$ python -q
>>> import numpy as np
>>> from numpy import linalg as LA
>>> np.set_printoptions(precision=3, suppress=True, linewidth=140)
>>> J = np.load("case9.npy")
>>> print(J)
[[-0.297  0.589 -0.976  0.123  0.697 -1.331  0.812  0.33 ]
 [-8.8    0.798  1.66   5.518 -6.726 -7.531  1.954 13.938]
 [-5.562 -2.059  4.483  3.553 -9.148 -3.428 -2.554 12.682]
 [-5.292  1.093 -0.333  3.201 -1.416 -5.095  3.381  6.714]
 [-2.286 -0.777  1.856  1.269 -3.263 -1.314 -1.025  5.363]
 [-6.169  1.627 -0.949  3.261 -1.333 -5.489  3.742  6.306]
 [-8.203  0.018  1.689  5.464 -7.647 -6.968  0.944 14.278]
 [-2.211 -1.057  1.582  1.15  -4.054 -1.274 -0.929  4.89 ]
 [-6.497 -0.615  1.609  4.156 -6.236 -5.207  0.49  11.381]
 [-7.866  0.45   0.461  4.905 -5.276 -7.707  2.303 11.827]
 [-0.497  0.592 -0.848  0.326  0.536 -0.648  0.782  0.672]
 [-6.244 -0.41   2.483  4.088 -6.583 -4.833 -0.711 10.782]
 [-7.94   0.996  0.477  5.026 -5.554 -7.453  2.662 11.972]
 [-3.203 -1.474  2.561  2.194 -5.984 -2.296 -1.696  7.414]
 [-4.405  2.266 -1.389  2.031 -0.101 -4.7    3.285  4.029]
 [-3.529  2.978 -2.941  1.77   2.46  -4.602  5.096  1.901]
 [-4.842  0.811  0.355  1.448 -2.167 -4.12   1.321  7.116]
 [-2.175  1.517 -1.572  0.812  0.491 -2.41   2.793  1.074]
 [-0.615  0.099  0.367  0.983 -1.941 -0.656 -0.344  2.504]]
>>> vec = np.array([2, 1, 1, 0, 0, 0, 1, -2])
>>> rhs = J @ vec
>>> print(np.round(LA.lstsq(J, rhs)[0], 3) + 0)
[ 2.  1.  1.  0.  0.  0.  1. -2.]
>>> rng = np.random.default_rng(17497)
>>> rhs = rhs + 0.02 * rng.normal(size=19)
>>> rhs
array([ -0.864, -41.078, -36.592, -19.871, -15.272, -20.514, -42.278, -14.602, -34.242, -36.186,  -1.793, -32.695, -35.681, -21.859,
       -12.703,  -5.724, -21.452,  -3.746,  -6.118])
>>> b, *_ = LA.lstsq(J, rhs)
>>> print(np.round(J.T @ (rhs - J @ b), 3) + 0)
[0. 0. 0. 0. 0. 0. 0. 0.]
>>> b
array([ 1.972,  0.996,  0.965,  0.016, -0.012,  0.05 ,  1.007, -1.999])
>>> [round(float(LA.norm(LA.solve(J.T @ J + lam * np.eye(8), J.T @ rhs))), 2) for lam in (0, 1, 10, 100)]
[3.29, 2.38, 2.1, 2.01]
>>> Y = np.c_[J[:, :1] @ np.array([[6]]), np.array([-1, 2, 3, -2, 2, 3, 1, -3, -1, -3, 1, -3, -2, 3, 0, -3, -2, -3, 1])]
>>> Y
array([[ -1.782,  -1.   ],
       [-52.8  ,   2.   ],
       [-33.372,   3.   ],
       [-31.752,  -2.   ],
       [-13.716,   2.   ],
       [-37.014,   3.   ],
       [-49.218,   1.   ],
       [-13.266,  -3.   ],
       [-38.982,  -1.   ],
       [-47.196,  -3.   ],
       [ -2.982,   1.   ],
       [-37.464,  -3.   ],
       [-47.64 ,  -2.   ],
       [-19.218,   3.   ],
       [-26.43 ,   0.   ],
       [-21.174,  -3.   ],
       [-29.052,  -2.   ],
       [-13.05 ,  -3.   ],
       [ -3.69 ,   1.   ]])
>>> LA.matrix_rank(np.c_[J, Y])
np.int64(9)
>>> LA.matrix_rank(Y)
np.int64(2)
>>> vec = np.array([1, 1])
>>> rhs = Y @ vec
>>> b, lr = np.zeros(2), 1 / LA.norm(Y, 2) ** 2
>>> for i in range(30):
...     b -= lr * Y.T @ (Y @ b - rhs)
...     if i % 5 == 0: print(i, round(LA.norm(Y @ b - rhs), 3))
... 
0 9.595
5 9.359
10 9.128
15 8.902
20 8.682
25 8.468
>>> b
array([1.009, 0.148])
>>> D = LA.norm(J[:, None] - J[None], axis=-1)
>>> (D + 1e9 * np.eye(19)).round(6).argmin(axis=1)
array([10,  6, 11,  5,  7,  3,  1,  4, 11, 12,  0,  8,  9,  7,  5, 14,  3,  0, 10])
>>> print(D.shape)
(19, 19)
>>> D[:5, :5]
array([[ 0.   , 19.708, 18.48 , 10.054,  7.716],
       [19.708,  0.   ,  8.665, 10.492, 14.002],
       [18.48 ,  8.665,  0.   , 12.912, 10.932],
       [10.054, 10.492, 12.912,  0.   ,  7.746],
       [ 7.716, 14.002, 10.932,  7.746,  0.   ]])
>>> D.mean(axis=1).argmax()
np.int64(2)
>>> hat = J @ LA.solve(J.T @ J, J.T)
>>> np.allclose(hat @ hat, hat)
True
>>> np.round(np.trace(hat), 3)
np.float64(8.0)
>>> hat @ J[:, 4]
array([ 0.697, -6.726, -9.148, -1.416, -3.263, -1.333, -7.647, -4.054, -6.236, -5.276,  0.536, -6.583, -5.554, -5.984, -0.101,  2.46 ,
       -2.167,  0.491, -1.941])
>>> X = np.loadtxt("block14.csv", delimiter=",")
>>> X
array([[1.   , 0.2  , 0.04 , 0.008, 0.002, 0.   , 0.   ],
       [0.2  , 1.   , 0.2  , 0.04 , 0.008, 0.002, 0.   ],
       [0.04 , 0.2  , 1.   , 0.2  , 0.04 , 0.008, 0.002],
       [0.008, 0.04 , 0.2  , 1.   , 0.2  , 0.04 , 0.008],
       [0.002, 0.008, 0.04 , 0.2  , 1.   , 0.2  , 0.04 ],
       [0.   , 0.002, 0.008, 0.04 , 0.2  , 1.   , 0.2  ],
       [0.   , 0.   , 0.002, 0.008, 0.04 , 0.2  , 1.   ]])
>>> # equal to its transpose
>>> evals, V = LA.eigh(X)
>>> np.round(V @ np.diag(evals) @ V.T, 3) + 0
array([[1.   , 0.2  , 0.04 , 0.008, 0.002, 0.   , 0.   ],
       [0.2  , 1.   , 0.2  , 0.04 , 0.008, 0.002, 0.   ],
       [0.04 , 0.2  , 1.   , 0.2  , 0.04 , 0.008, 0.002],
       [0.008, 0.04 , 0.2  , 1.   , 0.2  , 0.04 , 0.008],
       [0.002, 0.008, 0.04 , 0.2  , 1.   , 0.2  , 0.04 ],
       [0.   , 0.002, 0.008, 0.04 , 0.2  , 1.   , 0.2  ],
       [0.   , 0.   , 0.002, 0.008, 0.04 , 0.2  , 1.   ]])
>>> evals
array([0.683, 0.73 , 0.816, 0.941, 1.104, 1.286, 1.439])
>>> LA.svd(X, compute_uv=False)
array([1.439, 1.286, 1.104, 0.941, 0.816, 0.73 , 0.683])
>>> idx = rng.permutation(7)
>>> print(idx)
[0 6 3 1 2 5 4]
>>> Y = X[idx][:, idx]
>>> Y
array([[1.   , 0.   , 0.008, 0.2  , 0.04 , 0.   , 0.002],
       [0.   , 1.   , 0.008, 0.   , 0.002, 0.2  , 0.04 ],
       [0.008, 0.008, 1.   , 0.04 , 0.2  , 0.04 , 0.2  ],
       [0.2  , 0.   , 0.04 , 1.   , 0.2  , 0.002, 0.008],
       [0.04 , 0.002, 0.2  , 0.2  , 1.   , 0.008, 0.04 ],
       [0.   , 0.2  , 0.04 , 0.002, 0.008, 1.   , 0.2  ],
       [0.002, 0.04 , 0.2  , 0.008, 0.04 , 0.2  , 1.   ]])
>>> np.sort(np.abs(LA.eigvals(Y)))
array([0.683, 0.73 , 0.816, 0.941, 1.104, 1.286, 1.439])
>>> ang = np.radians(180)
>>> r_ = np.eye(7)
>>> r_[2, 2] = r_[1, 1] = np.cos(ang)
>>> r_[2, 1], r_[1, 2] = -np.sin(ang), np.sin(ang)
>>> r_.round(3) + 0
array([[ 1.,  0.,  0.,  0.,  0.,  0.,  0.],
       [ 0., -1.,  0.,  0.,  0.,  0.,  0.],
       [ 0.,  0., -1.,  0.,  0.,  0.,  0.],
       [ 0.,  0.,  0.,  1.,  0.,  0.,  0.],
       [ 0.,  0.,  0.,  0.,  1.,  0.,  0.],
       [ 0.,  0.,  0.,  0.,  0.,  1.,  0.],
       [ 0.,  0.,  0.,  0.,  0.,  0.,  1.]])
>>> Y = X @ r_.T
>>> np.allclose(LA.norm(X, axis=1), LA.norm(Y, axis=1))
True
>>> round(float(LA.det(r_)), 3), np.trace(r_)
(1.0, np.float64(3.0))
>>> print(LA.svd(X, compute_uv=False), LA.svd(Y, compute_uv=False))
[1.439 1.286 1.104 0.941 0.816 0.73  0.683] [1.439 1.286 1.104 0.941 0.816 0.73  0.683]
>>> Y.round(3) + 0
array([[ 1.   , -0.2  , -0.04 ,  0.008,  0.002,  0.   ,  0.   ],
       [ 0.2  , -1.   , -0.2  ,  0.04 ,  0.008,  0.002,  0.   ],
       [ 0.04 , -0.2  , -1.   ,  0.2  ,  0.04 ,  0.008,  0.002],
       [ 0.008, -0.04 , -0.2  ,  1.   ,  0.2  ,  0.04 ,  0.008],
       [ 0.002, -0.008, -0.04 ,  0.2  ,  1.   ,  0.2  ,  0.04 ],
       [ 0.   , -0.002, -0.008,  0.04 ,  0.2  ,  1.   ,  0.2  ],
       [ 0.   ,  0.   , -0.002,  0.008,  0.04 ,  0.2  ,  1.   ]])
>>> print(np.allclose(X @ X.T, Y @ Y.T))
True
>>> A = np.load("out9.npy")
>>> print(A)
[[3 1 3 1 3 1]
 [2 1 2 1 2 1]
 [2 0 2 0 2 0]
 [3 1 3 1 3 1]
 [2 1 2 1 2 1]
 [2 0 2 0 2 0]]
>>> # columns 0 and 2 are equal
>>> round(float(LA.norm(A, 2) / LA.norm(A)), 3)
0.987
>>> LA.matrix_rank(A, rtol=0.1)
np.int64(2)
>>> r = LA.matrix_rank(A)
>>> r
np.int64(2)
>>> null = LA.svd(A)[2][r:].T
>>> np.round(A @ null, 3) + 0
array([[0., 0., 0., 0.],
       [0., 0., 0., 0.],
       [0., 0., 0., 0.],
       [0., 0., 0., 0.],
       [0., 0., 0., 0.],
       [0., 0., 0., 0.]])
>>> LA.matrix_rank(A.T @ A), LA.matrix_rank(A @ A.T)
(np.int64(2), np.int64(2))
>>> [int(LA.matrix_rank(A[:, :j + 1])) for j in range(6)]
[1, 2, 2, 2, 2, 2]
>>> null.shape
(6, 4)
>>> W0 = np.array([[-7, 8, -7, 0, 1],
...     [1, 4, -1, -3, 7],
...     [4, 6, 4, 0, 6],
...     [3, -5, 4, -5, -8],
...     [3, 1, 3, -6, 8],
...     [0, 3, -2, -5, 0]])
>>> W0[:, 1] = 5 * W0[:, 0]
>>> W0
array([[ -7, -35,  -7,   0,   1],
       [  1,   5,  -1,  -3,   7],
       [  4,  20,   4,   0,   6],
       [  3,  15,   4,  -5,  -8],
       [  3,  15,   3,  -6,   8],
       [  0,   0,  -2,  -5,   0]])
>>> # column 1 dominates
>>> left, sigma, VT = LA.svd(W0)
>>> sigma.round(3) + 0
array([47.887, 14.565,  8.808,  2.256,  0.   ])
>>> Y = left[:, :4] @ np.diag(sigma[:4]) @ VT[:4]
>>> np.round(np.abs(W0 - Y).max(), 3)
np.float64(0.0)
>>> Y.round(3) + 0
array([[ -7., -35.,  -7.,   0.,   1.],
       [  1.,   5.,  -1.,  -3.,   7.],
       [  4.,  20.,   4.,   0.,   6.],
       [  3.,  15.,   4.,  -5.,  -8.],
       [  3.,  15.,   3.,  -6.,   8.],
       [  0.,   0.,  -2.,  -5.,   0.]])
>>> print(LA.matrix_rank(Y))
4
